% python3 -q
>>> import numpy as np
>>> import numpy.linalg as la
>>> np.set_printoptions(precision=2, suppress=True, linewidth=200, floatmode="fixed")
>>> E = np.load("w.npy")
>>> print(E)
[[0.41 0.06 0.37 0.32]
 [0.06 0.01 0.06 0.05]
 [0.37 0.06 0.33 0.29]
 [0.32 0.05 0.29 0.25]]
>>> x = np.array([-9, 0, 1, 3])
>>> print(E @ x)
[-2.34 -0.37 -2.10 -1.85]
>>> print(E @ E @ x)
[-2.34 -0.37 -2.10 -1.85]
>>> print(la.eigvalsh(2 * E - np.eye(4)))
[-1.00 -1.00 -1.00  1.00]
>>> print(la.lstsq(E[:-1].T, E[-1])[2])
1
>>> print(E @ la.pinv(E) @ E)
[[0.41 0.06 0.37 0.32]
 [0.06 0.01 0.06 0.05]
 [0.37 0.06 0.33 0.29]
 [0.32 0.05 0.29 0.25]]
>>> print(round(np.trace(la.pinv(E) @ E), 2))
1.0
>>> data = np.load("layer12.npy")
>>> print(data)
[[2 0 0 0 0 2 0 0 0 0]
 [0 1 0 0 0 0 0 3 0 0]
 [0 0 0 1 1 3 3 3 1 0]
 [0 2 0 0 0 2 0 0 0 0]
 [0 0 0 0 0 0 0 0 0 0]
 [0 0 0 0 0 0 0 0 0 0]
 [0 0 0 3 0 0 0 0 1 0]
 [0 2 0 0 1 0 0 2 0 0]
 [1 0 0 0 0 0 0 0 0 3]
 [0 0 3 0 0 0 0 1 0 0]
 [0 0 0 0 0 2 2 0 0 0]]
>>> U, s, VT = la.svd(data)
>>> vecs = VT[:(s > 1e-8).sum()]
>>> rng = np.random.default_rng(898655)
>>> x = data[9] + 4 * data[4] + rng.integers(2) * np.eye(10)[3]
>>> print(x)
[0.00 0.00 3.00 0.00 0.00 0.00 0.00 1.00 0.00 0.00]
>>> print(np.round(vecs.T @ vecs, 2) + 0)
[[ 0.95 -0.05 -0.01  0.06  0.07  0.05 -0.05  0.02 -0.18  0.02]
 [-0.05  0.95 -0.01  0.06  0.07  0.05 -0.05  0.02 -0.18  0.02]
 [-0.01 -0.01  1.00  0.01  0.01  0.01 -0.01  0.00 -0.02  0.00]
 [ 0.06  0.06  0.01  0.93 -0.08 -0.06  0.06 -0.02  0.21 -0.02]
 [ 0.07  0.07  0.01 -0.08  0.91 -0.07  0.07 -0.02  0.24 -0.02]
 [ 0.05  0.05  0.01 -0.06 -0.07  0.95  0.05 -0.02  0.18 -0.02]
 [-0.05 -0.05 -0.01  0.06  0.07  0.05  0.95  0.02 -0.18  0.02]
 [ 0.02  0.02  0.00 -0.02 -0.02 -0.02  0.02  0.99  0.06 -0.01]
 [-0.18 -0.18 -0.02  0.21  0.24  0.18 -0.18  0.06  0.38  0.06]
 [ 0.02  0.02  0.00 -0.02 -0.02 -0.02  0.02 -0.01  0.06  0.99]]
>>> print(np.round(la.norm(x - vecs.T @ vecs @ x), 2))
0.0
>>> print(la.matrix_rank(np.vstack([data, x])))
9
>>> print(data.sum(axis=1))
[ 4  4 12  4  0  0  4  5  4  4  4]
>>> la.rank(data)
Traceback (most recent call last):
  File "<python-input-23>", line 1, in <module>
    la.rank(data)
    ^^^^^^^
AttributeError: module 'numpy.linalg' has no attribute 'rank'
>>> print(data - data[0])
[[ 0  0  0  0  0  0  0  0  0  0]
 [-2  1  0  0  0 -2  0  3  0  0]
 [-2  0  0  1  1  1  3  3  1  0]
 [-2  2  0  0  0  0  0  0  0  0]
 [-2  0  0  0  0 -2  0  0  0  0]
 [-2  0  0  0  0 -2  0  0  0  0]
 [-2  0  0  3  0 -2  0  0  1  0]
 [-2  2  0  0  1 -2  0  2  0  0]
 [-1  0  0  0  0 -2  0  0  0  3]
 [-2  0  3  0  0 -2  0  1  0  0]
 [-2  0  0  0  0  0  2  0  0  0]]
>>> print(np.diff(data, axis=0))
[[-2  1  0  0  0 -2  0  3  0  0]
 [ 0 -1  0  1  1  3  3  0  1  0]
 [ 0  2  0 -1 -1 -1 -3 -3 -1  0]
 [ 0 -2  0  0  0 -2  0  0  0  0]
 [ 0  0  0  0  0  0  0  0  0  0]
 [ 0  0  0  3  0  0  0  0  1  0]
 [ 0  2  0 -3  1  0  0  2 -1  0]
 [ 1 -2  0  0 -1  0  0 -2  0  3]
 [-1  0  3  0  0  0  0  1  0 -3]
 [ 0  0 -3  0  0  2  2 -1  0  0]]
>>> print(np.abs(data).max())
3
>>> print(data.sum(axis=0))
[3 5 3 4 2 9 5 9 2 3]
>>> J = np.load("sample19.npy")
>>> print(J.round(2) + 0)
[[ 0.46  0.05  0.09 -0.17 -0.14  0.02 -0.32  0.21 -0.21]
 [ 0.05  0.08  0.09  0.04 -0.01  0.00 -0.03 -0.15 -0.19]
 [ 0.09  0.09  0.11  0.03 -0.02  0.00 -0.06 -0.15 -0.23]
 [-0.17  0.04  0.03  0.10  0.06 -0.01  0.12 -0.20 -0.05]
 [-0.14 -0.01 -0.02  0.06  0.04 -0.01  0.10 -0.09  0.04]
 [ 0.02  0.00  0.00 -0.01 -0.01  0.00 -0.01  0.02  0.00]
 [-0.32 -0.03 -0.06  0.12  0.10 -0.01  0.22 -0.15  0.15]
 [ 0.21 -0.15 -0.15 -0.20 -0.09  0.02 -0.15  0.49  0.30]
 [-0.21 -0.19 -0.23 -0.05  0.04  0.00  0.15  0.30  0.50]]
>>> U, s, VT = la.svd(J)
>>> vecs = VT[:(s > 1e-8).sum()]
>>> x = J[6] + -3 * J[3] + rng.integers(2) * np.eye(9)[5]
>>> print(x)
[ 0.19 -0.14 -0.15 -0.19 -0.08  1.02 -0.13  0.47  0.30]
>>> print(round(float(la.norm(x - vecs.T @ vecs @ x)), 2))
1.0
>>> print(la.matrix_rank(np.vstack([J, x])))
3
>>> print(np.allclose(vecs.T @ vecs @ x, x))
False
>>> print(np.round(vecs.T @ vecs, 2) + 0)
[[ 0.46  0.05  0.09 -0.17 -0.14  0.02 -0.32  0.21 -0.21]
 [ 0.05  0.08  0.09  0.04 -0.01  0.00 -0.03 -0.15 -0.19]
 [ 0.09  0.09  0.11  0.03 -0.02  0.00 -0.06 -0.15 -0.23]
 [-0.17  0.04  0.03  0.10  0.06 -0.01  0.12 -0.20 -0.05]
 [-0.14 -0.01 -0.02  0.06  0.04 -0.01  0.10 -0.09  0.04]
 [ 0.02  0.00  0.00 -0.01 -0.01  0.00 -0.01  0.02  0.00]
 [-0.32 -0.03 -0.06  0.12  0.10 -0.01  0.22 -0.15  0.15]
 [ 0.21 -0.15 -0.15 -0.20 -0.09  0.02 -0.15  0.49  0.30]
 [-0.21 -0.19 -0.23 -0.05  0.04  0.00  0.15  0.30  0.50]]
>>> r0 = np.array([-2, -2, 1])
>>> print(np.round(np.cross(J[0, :3], J[6, :3]), 2) + 0)
[0.00 0.00 0.00]
>>> print(np.polyval(r0, J[0]))
[-0.34  0.90  0.81  1.28  1.24  0.96  1.43  0.50  1.33]
>>> ev, vecs = la.eigh(J)
>>> x = np.array([0, 0, 0, 2, 1, 2, 0, 0, 0])
>>> print(np.round(x @ J @ x, 2))
0.58
>>> mat = np.load("test2.npy")
>>> print(mat)
[[ 1.11  0.11  0.17 -0.94  0.00 -1.83 -1.83]
 [ 4.14  3.14  4.71  0.57  0.00  2.71  2.71]
 [ 3.80  2.80  4.20  0.40  0.00  2.20  2.20]
 [ 1.55  0.55  0.83 -0.72  0.00 -1.17 -1.17]
 [ 4.66  3.66  5.49  0.83  0.00  3.49  3.49]
 [ 5.53  4.53  6.80  1.27  0.00  4.80  4.80]
 [ 2.44  1.44  2.17 -0.28  0.00  0.17  0.17]
 [ 0.07 -0.93 -1.39 -1.46  0.00 -3.39 -3.39]
 [ 4.28  3.28  4.92  0.64  0.00  2.92  2.92]
 [ 3.51  2.51  3.76  0.25  0.00  1.76  1.76]
 [ 2.89  1.89  2.83 -0.06  0.00  0.83  0.83]
 [ 4.70  3.70  5.56  0.85  0.00  3.56  3.56]
 [ 1.12  0.12  0.18 -0.94  0.00 -1.82 -1.82]
 [ 4.47  3.47  5.21  0.74  0.00  3.21  3.21]
 [ 1.03  0.03  0.05 -0.98  0.00 -1.95 -1.95]
 [ 1.32  0.32  0.48 -0.84  0.00 -1.52 -1.52]
 [ 1.41  0.41  0.61 -0.80  0.00 -1.39 -1.39]
 [ 1.22  0.22  0.33 -0.89  0.00 -1.67 -1.67]
 [ 5.12  4.12  6.18  1.06  0.00  4.18  4.18]
 [ 2.57  1.57  2.35 -0.22  0.00  0.35  0.35]
 [ 1.79  0.79  1.19 -0.60  0.00 -0.81 -0.81]
 [-0.27 -1.27 -1.91 -1.64  0.00 -3.91 -3.91]
 [ 1.90  0.90  1.36 -0.55  0.00 -0.64 -0.64]
 [ 2.61  1.61  2.41 -0.20  0.00  0.41  0.41]
 [ 3.00  2.00  3.01  0.00  0.00  1.01  1.01]
 [ 2.77  1.77  2.66 -0.11  0.00  0.66  0.66]
 [ 4.86  3.86  5.79  0.93  0.00  3.79  3.79]]
>>> print([round(float(x), 2) for x in la.svd(mat, compute_uv=False)[:3]])
[31.37, 10.57, 0.02]
>>> U, s, VT = la.svd(data)
>>> print(s.round(2) + 0)
[6.66 4.07 3.38 3.19 3.00 2.66 1.87 0.90 0.49 0.00]
>>> B = U[:, :9] @ np.diag(s[:9]) @ VT[:9]
>>> print(B.round(2) + 0)
[[2.00 0.00 0.00 0.00 0.00 2.00 0.00 0.00 0.00 0.00]
 [0.00 1.00 0.00 0.00 0.00 0.00 0.00 3.00 0.00 0.00]
 [0.00 0.00 0.00 1.00 1.00 3.00 3.00 3.00 1.00 0.00]
 [0.00 2.00 0.00 0.00 0.00 2.00 0.00 0.00 0.00 0.00]
 [0.00 0.00 0.00 0.00 0.00 0.00 0.00 0.00 0.00 0.00]
 [0.00 0.00 0.00 0.00 0.00 0.00 0.00 0.00 0.00 0.00]
 [0.00 0.00 0.00 3.00 0.00 0.00 0.00 0.00 1.00 0.00]
 [0.00 2.00 0.00 0.00 1.00 0.00 0.00 2.00 0.00 0.00]
 [1.00 0.00 0.00 0.00 0.00 0.00 0.00 0.00 0.00 3.00]
 [0.00 0.00 3.00 0.00 0.00 0.00 0.00 1.00 0.00 0.00]
 [0.00 0.00 0.00 0.00 0.00 2.00 2.00 0.00 0.00 0.00]]
>>> print(np.round(la.norm(data - B, 2), 2), np.round(s[9], 2))
0.0 0.0
>>> print(la.matrix_rank(B))
9
>>> M = np.load("data.npy")
>>> print(M)
[[3 2 0 0 0 0]
 [0 1 0 0 0 0]
 [1 7 0 0 0 0]
 [0 0 3 2 0 0]
 [0 0 0 1 0 0]
 [0 0 1 7 0 0]
 [0 0 0 0 3 2]
 [0 0 0 0 0 1]
 [0 0 0 0 1 7]]
>>> q, vecs = la.qr(M[:, :5])[0], la.qr(M[:, 5:])[0]
>>> s = la.svd(q.T @ vecs, compute_uv=False)
>>> print(np.degrees(np.arccos(s.clip(0, 1))))
[55.98]
>>> print(s)
[0.56]
>>> print(round(la.norm(q @ q.T - vecs @ vecs.T, 2), 2))
1.0
>>> q, Rm = la.qr(M)
>>> print(np.round(q.T @ q, 2) + 0)
[[1.00 0.00 0.00 0.00 0.00 0.00]
 [0.00 1.00 0.00 0.00 0.00 0.00]
 [0.00 0.00 1.00 0.00 0.00 0.00]
 [0.00 0.00 0.00 1.00 0.00 0.00]
 [0.00 0.00 0.00 0.00 1.00 0.00]
 [0.00 0.00 0.00 0.00 0.00 1.00]]
>>> print(np.allclose(Rm.T @ Rm, M.T @ M))
True
>>> print(np.trace(q @ q.T))
6.0
>>> print(q.round(2) + 0)
[[-0.95  0.31  0.00  0.00  0.00  0.00]
 [ 0.00 -0.16  0.00  0.00  0.00  0.00]
 [-0.32 -0.94  0.00  0.00  0.00  0.00]
 [ 0.00  0.00 -0.95 -0.31  0.00  0.00]
 [ 0.00  0.00  0.00  0.16  0.00  0.00]
 [ 0.00  0.00 -0.32  0.94  0.00  0.00]
 [ 0.00  0.00  0.00  0.00 -0.95  0.31]
 [ 0.00  0.00  0.00  0.00  0.00 -0.16]
 [ 0.00  0.00  0.00  0.00 -0.32 -0.94]]
>>> x = np.array([1, 3, 1, 1, 2, 1])
>>> print(M @ np.ones(6))
[5.00 1.00 8.00 5.00 1.00 8.00 5.00 1.00 8.00]
>>> print(np.sign((M @ x).round(6)))
[1 1 1 1 1 1 1 1 1]
>>> print((M @ x).argmax())
2
>>> print(M @ np.eye(6)[2])
[0.00 0.00 0.00 3.00 0.00 1.00 0.00 0.00 0.00]
>>> print((M * x).sum(axis=1))
[ 9  3 22  5  1  8  8  1  9]
>>> print(M * x)
[[ 3  6  0  0  0  0]
 [ 0  3  0  0  0  0]
 [ 1 21  0  0  0  0]
 [ 0  0  3  2  0  0]
 [ 0  0  0  1  0  0]
 [ 0  0  1  7  0  0]
 [ 0  0  0  0  6  2]
 [ 0  0  0  0  0  1]
 [ 0  0  0  0  2  7]]
>>> X = np.load("m.npy")
>>> print(X)
[[ 25   0   1   3   1]
 [  4  40   3   1   5]
 [  5   3 -29   5   2]
 [  1   2   4 -39   4]
 [  5   1   0   5  31]]
>>> r0 = np.array([3, 0, 2, 3, 0])
>>> B = X + np.outer(r0, np.eye(5)[3])
>>> print(round(float(la.det(B) / la.det(X)), 2), np.round(1 + la.solve(X, r0)[3], 2))
0.92 0.92
>>> print(B)
[[ 25.00   0.00   1.00   6.00   1.00]
 [  4.00  40.00   3.00   1.00   5.00]
 [  5.00   3.00 -29.00   7.00   2.00]
 [  1.00   2.00   4.00 -36.00   4.00]
 [  5.00   1.00   0.00   5.00  31.00]]
>>> print(la.matrix_rank(la.inv(B) - la.inv(X), tol=1e-8))
1
>>> B = np.array([[-2, -5], [-2, 2]])
>>> W2 = np.kron(B, X)
>>> print(W2)
[[ -50    0   -2   -6   -2 -125    0   -5  -15   -5]
 [  -8  -80   -6   -2  -10  -20 -200  -15   -5  -25]
 [ -10   -6   58  -10   -4  -25  -15  145  -25  -10]
 [  -2   -4   -8   78   -8   -5  -10  -20  195  -20]
 [ -10   -2    0  -10  -62  -25   -5    0  -25 -155]
 [ -50    0   -2   -6   -2   50    0    2    6    2]
 [  -8  -80   -6   -2  -10    8   80    6    2   10]
 [ -10   -6   58  -10   -4   10    6  -58   10    4]
 [  -2   -4   -8   78   -8    2    4    8  -78    8]
 [ -10   -2    0  -10  -62   10    2    0   10   62]]
>>> W0 = np.loadtxt("x.csv", delimiter=",")
>>> print(W0)
[[18.00 18.00 21.00  3.00 12.00 30.00  6.00 15.00  9.00 15.00 24.00]
 [18.00 26.00 23.00  1.00  4.00 30.00 10.00 17.00  7.00 21.00 28.00]
 [21.00 23.00 25.00  3.00 12.00 35.00  8.00 18.00 10.00 19.00 29.00]
 [ 3.00  1.00  3.00  1.00  4.00  5.00  0.00  2.00  2.00  1.00  3.00]
 [12.00  4.00 12.00  4.00 16.00 20.00  0.00  8.00  8.00  4.00 12.00]
 [30.00 30.00 35.00  5.00 20.00 50.00 10.00 25.00 15.00 25.00 40.00]
 [ 6.00 10.00  8.00  0.00  0.00 10.00  4.00  6.00  2.00  8.00 10.00]
 [15.00 17.00 18.00  2.00  8.00 25.00  6.00 13.00  7.00 14.00 21.00]
 [ 9.00  7.00 10.00  2.00  8.00 15.00  2.00  7.00  5.00  6.00 11.00]
 [15.00 21.00 19.00  1.00  4.00 25.00  8.00 14.00  6.00 17.00 23.00]
 [24.00 28.00 29.00  3.00 12.00 40.00 10.00 21.00 11.00 23.00 34.00]]
>>> r = la.matrix_rank(data)
>>> print(r)
9
>>> null = la.svd(data)[2][r:].T
>>> print(null.shape)
(10, 1)
>>> print(np.round(data @ null, 2) + 0)
[[0.00]
 [0.00]
 [0.00]
 [0.00]
 [0.00]
 [0.00]
 [0.00]
 [0.00]
 [0.00]
 [0.00]
 [0.00]]
>>> print([int(la.matrix_rank(np.delete(data, i, axis=0))) for i in range(11)])
[8, 8, 8, 8, 9, 9, 8, 8, 8, 8, 8]
>>> print([int(la.matrix_rank(data[:, :j + 1])) for j in range(10)])
[1, 2, 3, 4, 5, 6, 7, 8, 9, 9]
>>> print(np.round(null @ null.T, 2) + 0)
[[ 0.05  0.05  0.01 -0.06 -0.07 -0.05  0.05 -0.02  0.18 -0.02]
 [ 0.05  0.05  0.01 -0.06 -0.07 -0.05  0.05 -0.02  0.18 -0.02]
 [ 0.01  0.01  0.00 -0.01 -0.01 -0.01  0.01  0.00  0.02  0.00]
 [-0.06 -0.06 -0.01  0.07  0.08  0.06 -0.06  0.02 -0.21  0.02]
 [-0.07 -0.07 -0.01  0.08  0.09  0.07 -0.07  0.02 -0.24  0.02]
 [-0.05 -0.05 -0.01  0.06  0.07  0.05 -0.05  0.02 -0.18  0.02]
 [ 0.05  0.05  0.01 -0.06 -0.07 -0.05  0.05 -0.02  0.18 -0.02]
 [-0.02 -0.02  0.00  0.02  0.02  0.02 -0.02  0.01 -0.06  0.01]
 [ 0.18  0.18  0.02 -0.21 -0.24 -0.18  0.18 -0.06  0.62 -0.06]
 [-0.02 -0.02  0.00  0.02  0.02  0.02 -0.02  0.01 -0.06  0.01]]
>>> print([int(la.matrix_rank(data[:i])) for i in range(1, len(data) + 1)])
[1, 2, 3, 4, 4, 4, 5, 6, 7, 8, 9]
>>> print(null[:, 0] / null[np.abs(null[:, 0]).round(6).argmax(), 0])
[ 0.29  0.29  0.03 -0.33 -0.38 -0.29  0.29 -0.10  1.00 -0.10]
